% ipython --no-banner

In [1]: import numpy as np

In [2]: np.set_printoptions(suppress=True, linewidth=200)

In [3]: def rd(a):
   ...:     return np.round(a, 2) + 0
   ...: 

In [4]: K = np.load("mat.npy")

In [5]: K
Out[5]: 
array([[ -6,  -6,  -4,  -2,   4],
       [  3,   3,   2,   1,  -2],
       [ -9,  -9,  -6,  -3,   6],
       [  3,   3,   2,   1,  -2],
       [ 12,  12,   8,   4,  -8],
       [ -3,  -3,  -2,  -1,   2],
       [ 21,  21,  14,   7, -14],
       [  6,   6,   4,   2,  -4],
       [ -3,  -3,  -2,  -1,   2]])

In [6]: U, sigma, Vh = np.linalg.svd(K)

In [7]: np.argmax(sigma[:-1] / (sigma[1:] + 1e-6)) + 1
Out[7]: np.int64(1)

In [8]: A2 = U[:, :1] @ np.diag(sigma[:1]) @ Vh[:1]

In [9]: rd(np.linalg.norm(K - A2) / np.linalg.norm(K))
Out[9]: np.float64(0.0)

In [10]: rd(np.linalg.norm(K - A2, 2)), rd(sigma[1])
Out[10]: (np.float64(0.0), np.float64(0.0))

In [11]: rd(A2)
Out[11]: 
array([[ -6.,  -6.,  -4.,  -2.,   4.],
       [  3.,   3.,   2.,   1.,  -2.],
       [ -9.,  -9.,  -6.,  -3.,   6.],
       [  3.,   3.,   2.,   1.,  -2.],
       [ 12.,  12.,   8.,   4.,  -8.],
       [ -3.,  -3.,  -2.,  -1.,   2.],
       [ 21.,  21.,  14.,   7., -14.],
       [  6.,   6.,   4.,   2.,  -4.],
       [ -3.,  -3.,  -2.,  -1.,   2.]])

In [12]: [round(float(x), 2) for x in np.linalg.svd(K, compute_uv=False)[:3]]
Out[12]: [48.19, 0.0, 0.0]

In [13]: np.linalg.cond(K) > 100
Out[13]: np.True_

In [14]: print(np.linalg.matrix_rank(K, rtol=0.1))
1

In [15]: print(np.argsort(-np.linalg.norm(K, axis=0).round(6), kind="stable")[:3])
[0 1 2]

In [16]: data = np.loadtxt("layer19.csv", delimiter=",")

In [17]: data
Out[17]: 
array([[-2., -1.,  0.,  1.,  2.,  3.,  4.,  5.,  6.,  7.,  8.,  9.],
       [10., 11., 12., 13., 14., 15., 16., 17., 18., 19., 20., 21.],
       [22., 23., 24., 25., 26., 27., 28., 29., 30., 31., 32., 33.],
       [34., 35., 36., 37., 38., 39., 40., 41., 42., 43., 44., 45.],
       [46., 47., 48., 49., 50., 51., 52., 53., 54., 55., 56., 57.],
       [58., 59., 60., 61., 62., 63., 64., 65., 66., 67., 68., 69.]])

In [18]: # rank 2

In [19]: U, sigma, Vh = np.linalg.svd(data)

In [20]: evecs = Vh[:(sigma > 1e-8).sum()]

In [21]: rng = np.random.default_rng(903670)

In [22]: vec = data[0] + 5 * data[5] + rng.integers(2) * np.eye(12)[11]

In [23]: vec
Out[23]: array([288., 294., 300., 306., 312., 318., 324., 330., 336., 342., 348., 355.])

In [24]: print(rd(np.linalg.norm(vec - evecs.T @ evecs @ vec)))
0.84
